In [1]: import numpy as np

In [2]: import numpy.linalg as la

In [3]: np.set_printoptions(precision=3, suppress=True, linewidth=140)

In [4]: K = np.load("sample13.npy")

In [5]: K
Out[5]: 
array([[ 5.019,  4.237, -4.221,  4.17 , -1.973,  2.668, -4.925,  0.012,  6.726,  3.408,  5.051],
       [ 1.506,  4.259,  0.204,  0.231, -5.863,  0.639, -0.001,  1.742,  0.955,  0.547,  3.313],
       [ 0.229, -0.645,  1.183, -3.164, -1.381, -1.894,  3.21 ,  0.82 , -3.043, -1.108,  4.312],
       [-5.296, -4.062,  3.863, -2.801, -1.255, -3.639,  2.444, -4.839, -4.108, -1.397, -1.47 ],
       [-0.76 ,  7.582,  2.275, -1.265, -4.888, -4.21 , -0.731, -1.148,  3.41 , -2.626, -0.785],
       [ 0.347, -2.761, -1.027,  2.635,  0.625,  2.496, -1.989, -1.089,  4.611,  1.284, -1.304],
       [ 2.894, -0.645,  0.449,  6.707,  2.269,  4.785,  2.503,  0.207,  2.914,  2.901,  6.144]])

In [6]: round(la.norm(K) ** 2 / la.norm(K, 2) ** 2, 3)
Out[6]: np.float64(1.947)

In [7]: round(la.norm(K[3], 1), 3), round(la.norm(K[3], np.inf), 3)
Out[7]: (np.float64(35.174), np.float64(5.296))

In [8]: la.norm(K, axis=0)
Out[8]: array([ 8.039, 10.887,  6.373,  9.425,  8.437,  8.438,  7.162,  5.447, 10.661,  5.662,  9.864])

In [9]: round(float(la.norm(K, 2)), 3)
Out[9]: 20.0
